$ python -q
>>> import numpy as np
>>> from numpy import linalg as LA
>>> np.set_printoptions(precision=3, suppress=True, linewidth=200)
>>> rnd = lambda a: np.round(a, 3) + 0
>>> E = np.array([[0, 1, 1], [2, 2, 1], [0, 2, 0], [1, 2, 2], [3, 3, 3]])
>>> E[:, 2] = 4 * E[:, 0]
>>> E
array([[ 0,  1,  0],
       [ 2,  2,  8],
       [ 0,  2,  0],
       [ 1,  2,  4],
       [ 3,  3, 12]])
>>> # column 2 is much longer than the rest
>>> Uu, sigma, vt = LA.svd(E)
>>> np.argmax(sigma[:-1] / (sigma[1:] + 1e-6)) + 1
np.int64(2)
>>> rnd(sigma)
array([15.952,  2.355,  0.   ])
>>> B = Uu[:, :2] @ np.diag(sigma[:2]) @ vt[:2]
>>> rnd(np.abs(E - B).max())
np.float64(0.0)
>>> rnd(B)
array([[ 0.,  1.,  0.],
       [ 2.,  2.,  8.],
       [ 0.,  2.,  0.],
       [ 1.,  2.,  4.],
       [ 3.,  3., 12.]])
>>> rnd(LA.norm(E - B) / LA.norm(E))
np.float64(0.0)
>>> LA.matrix_rank(B)
np.int64(2)
>>> Uu, sigma, vt = LA.svd(E)
>>> evecs = vt[:(sigma > 1e-8).sum()]
>>> rng = np.random.default_rng(36054)
>>> vec = E[1] + -2 * E[0] + rng.integers(2) * np.eye(3)[2]
>>> vec
array([2., 0., 9.])
>>> np.allclose(evecs.T @ evecs @ vec, vec)
False
>>> rnd(LA.norm(vec - evecs.T @ evecs @ vec))
np.float64(0.243)
>>> LA.matrix_rank(np.vstack([E, vec]))
np.int64(3)
>>> rnd(np.diag(evecs.T @ evecs))
array([0.059, 1.   , 0.941])
>>> B = E + rng.integers(-2, 3, (5, 2)) @ rng.integers(-2, 3, (2, 3))
>>> B
array([[-2,  5,  2],
       [ 0,  2,  7],
       [ 0, -2, -3],
       [ 3, -2,  2],
       [ 2,  9, 16]])
>>> rnd(LA.svd(B - E, compute_uv=False))
array([11.044,  3.006,  0.   ])
>>> K = np.array([[1, 0, 0, 0, 0],
...     [-1, 1, 0, 0, 0],
...     [-2, -2, 1, 0, 0],
...     [1, 1, 1, 1, 0],
...     [2, 2, 2, -1, 1]])
>>> # triangular, det is the product of the diagonal
>>> round(np.log10(LA.cond(K)))
2
>>> rnd(np.abs(LA.svd(K)[2][-1]))
array([0.04 , 0.06 , 0.207, 0.309, 0.925])
>>> rnd(LA.norm(K, 2) / LA.norm(K))
np.float64(0.828)
>>> np.argsort(-LA.norm(K, axis=0).round(6), kind="stable")[:3]
array([0, 1, 2])
>>> lab = rng.permutation(5)
>>> lab
array([3, 1, 0, 2, 4])
>>> B = K[lab][:, lab]
>>> rnd(np.sort(np.abs(LA.eigvals(B))))
array([1., 1., 1., 1., 1.])
>>> np.trace(B)
np.int64(5)
>>> rnd(LA.det(B)), rnd(LA.det(K[lab]))
(np.float64(1.0), np.float64(1.0))
>>> B
array([[ 1,  1,  1,  1,  0],
       [ 0,  1, -1,  0,  0],
       [ 0,  0,  1,  0,  0],
       [ 0, -2, -2,  1,  0],
       [-1,  2,  2,  2,  1]])
>>> f, r1 = K[2], K[0]
>>> f @ r1
np.int64(-2)
>>> pr = (f @ r1) / (f @ f) * f
>>> rnd((r1 - pr) @ f)
np.float64(0.0)
>>> np.outer(f, r1)
array([[-2,  0,  0,  0,  0],
       [-2,  0,  0,  0,  0],
       [ 1,  0,  0,  0,  0],
       [ 0,  0,  0,  0,  0],
       [ 0,  0,  0,  0,  0]])
>>> rnd(LA.norm(f + r1) ** 2 + LA.norm(f - r1) ** 2)
np.float64(20.0)
>>> Uu, sigma, vt = LA.svd(K)
>>> rnd(sigma)
array([4.533, 2.257, 1.574, 1.368, 0.045])
>>> B = Uu[:, :4] @ np.diag(sigma[:4]) @ vt[:4]
>>> LA.matrix_rank(K, rtol=0.05)
np.int64(4)
>>> rnd(np.abs(K - B).max())
np.float64(0.037)
>>> F = np.load("test14.npy")
>>> F
array([[-4.057, -0.926, -3.898,  5.39 ],
       [ 1.762,  4.914,  0.887, -3.451],
       [-2.252, -0.239, -4.443,  4.241],
       [-2.536,  1.592, -4.194,  5.537],
       [-2.911,  0.358, -2.98 ,  3.756],
       [-2.488, -0.66 , -4.118,  3.61 ],
       [-0.168,  0.518, -5.311,  4.977],
       [-0.295,  5.303,  1.208, -3.814],
       [ 0.859,  4.799,  2.425, -2.264],
       [-0.912,  0.071, -3.362,  3.543],
       [-2.952, -0.29 , -3.567,  2.294],
       [-2.925,  0.23 , -4.825,  2.815]])
>>> vec = np.array([1, 1, 3, 0])
>>> rhs = F @ vec
>>> rnd(LA.solve(F.T @ F, F.T @ rhs))
array([1., 1., 3., 0.])
>>> rnd(LA.pinv(F) @ F)
array([[1., 0., 0., 0.],
       [0., 1., 0., 0.],
       [0., 0., 1., 0.],
       [0., 0., 0., 1.]])
>>> rnd(LA.lstsq(F, rhs)[0])
array([1., 1., 3., 0.])
>>> rnd(rhs)
array([-16.677,   9.337, -15.82 , -13.526, -11.493, -15.502, -15.583,   8.632,  12.933, -10.927, -13.943, -17.17 ])
>>> rhs = rhs + 0.05 * rng.normal(size=12)
>>> rnd(rhs)
array([-16.785,   9.343, -15.839, -13.502, -11.486, -15.533, -15.516,   8.739,  12.943, -10.84 , -13.919, -17.195])
>>> c, *_ = LA.lstsq(F, rhs)
>>> rnd(F.T @ (rhs - F @ c))
array([0., 0., 0., 0.])
>>> X = np.loadtxt("sample16.csv", delimiter=",")
>>> X
array([[ -0.177,  -0.197,  -6.564,  -2.489],
       [  0.021,  -0.131,  10.743,  -2.257],
       [  0.067,  -0.259,   1.09 ,   2.953],
       [  0.013,  -0.451,  -9.426,   0.673],
       [  0.009,  -0.43 ,  -2.457,  -0.675],
       [ -0.113,   0.265,  11.421,   2.194],
       [  0.177,  -0.003,  -2.105,  -1.091],
       [  0.053,  -0.586, -10.114,  -2.063],
       [ -0.081,  -0.331, -17.631,   3.791],
       [  0.172,   0.014,   9.919,   3.592],
       [ -0.074,  -0.122, -15.676,  -1.62 ],
       [  0.11 ,   0.21 ,   7.775,   4.342],
       [  0.061,  -0.235,  18.111,  -1.958],
       [  0.031,   0.374,  -7.955,   0.342],
       [  0.087,  -0.587,  -5.133,   1.318],
       [  0.043,   0.814, -10.503,   0.306],
       [  0.013,   0.258,  -4.072,  -0.934]])
>>> # column 2 dominates
>>> Ac = X - X.mean(axis=0)
>>> Uu, sigma, vt = LA.svd(Ac, full_matrices=False)
>>> rnd(np.abs(vt[-1]))
array([1.   , 0.006, 0.003, 0.009])
>>> np.abs(vt[0]).argmax()
np.int64(2)
>>> (np.sign(Uu[:, 0]) == np.sign(Uu[0, 0])).astype(int)
array([1, 0, 0, 1, 1, 0, 1, 1, 1, 0, 1, 0, 0, 1, 1, 1, 1])
>>> np.searchsorted(np.cumsum(sigma ** 2) / (sigma ** 2).sum(), 0.9) + 1
np.int64(1)
>>> rnd((sigma ** 2).sum() ** 2 / (sigma ** 4).sum())
np.float64(1.101)
>>> rnd(Ac.mean(axis=0))
array([0., 0., 0., 0.])
>>> theta = np.radians(72)
>>> r_ = np.eye(4)
>>> r_[1, 1] = r_[2, 2] = np.cos(theta)
>>> r_[1, 2], r_[2, 1] = -np.sin(theta), np.sin(theta)
>>> rnd(r_)
array([[ 1.   ,  0.   ,  0.   ,  0.   ],
       [ 0.   ,  0.309, -0.951,  0.   ],
       [ 0.   ,  0.951,  0.309,  0.   ],
       [ 0.   ,  0.   ,  0.   ,  1.   ]])
>>> B = X @ r_.T
>>> rnd(LA.svd(X, compute_uv=False)), rnd(LA.svd(B, compute_uv=False))
(array([41.858,  9.291,  1.513,  0.362]), array([41.858,  9.291,  1.513,  0.362]))
>>> np.allclose(X @ X.T, B @ B.T)
True
>>> rnd(np.abs(B - X).max(axis=0))
array([ 0.   , 17.062, 12.738,  0.   ])
>>> vec = np.array([0, 2, 0, 3])
>>> h1 = np.maximum(r_ @ vec, 0)
>>> rnd(np.tanh(r_ @ vec))
array([0.   , 0.55 , 0.956, 0.995])
>>> rnd(h1)
array([0.   , 0.618, 1.902, 3.   ])
>>> np.flatnonzero(h1 > 1e-9)
array([1, 2, 3])
>>> rnd(r_.T @ h1)
array([0., 2., 0., 3.])
>>> rnd(np.maximum(r_ @ vec, 0) - np.maximum(-r_ @ vec, 0))
array([0.   , 0.618, 1.902, 3.   ])
>>> Ac = X - X.mean(axis=0)
>>> evecs = LA.svd(Ac)[2][:2]
>>> B = Ac - Ac @ evecs.T @ evecs
>>> rnd(np.cov(Ac @ evecs.T, rowvar=False))
array([[105.629,   0.   ],
       [  0.   ,   5.216]])
>>> rnd(B.std(axis=0))
array([0.084, 0.358, 0.001, 0.008])
>>> rnd(LA.norm(B) / LA.norm(Ac))
np.float64(0.036)
>>> LA.norm(B, axis=1).round(6).argmax()
np.int64(15)
>>> rnd(np.diag(evecs.T @ evecs))
array([0.   , 0.001, 1.   , 0.999])
>>> arr = np.loadtxt("mat.csv", delimiter=",")
>>> rnd(arr)
array([[-0.404, -0.364, -0.29 ],
       [ 0.64 , -0.047, -0.567],
       [ 0.471,  0.313, -0.095],
       [ 0.303, -0.876,  0.119],
       [ 0.337,  0.002,  0.756]])
>>> # keeps lengths
>>> P = arr @ LA.solve(arr.T @ arr, arr.T)
>>> rnd((np.eye(5) - P) @ arr)
array([[0., 0., 0.],
       [0., 0., 0.],
       [0., 0., 0.],
       [0., 0., 0.],
       [0., 0., 0.]])
>>> rnd(LA.norm(arr, axis=0))
array([1., 1., 1.])
>>> rnd(LA.pinv(arr))
array([[-0.404,  0.64 ,  0.471,  0.303,  0.337],
       [-0.364, -0.047,  0.313, -0.876,  0.002],
       [-0.29 , -0.567, -0.095,  0.119,  0.756]])
>>> rnd(arr[:, 1] @ arr[:, 0])
np.float64(0.0)
>>> rnd(LA.svd(arr, compute_uv=False))
array([1., 1., 1.])
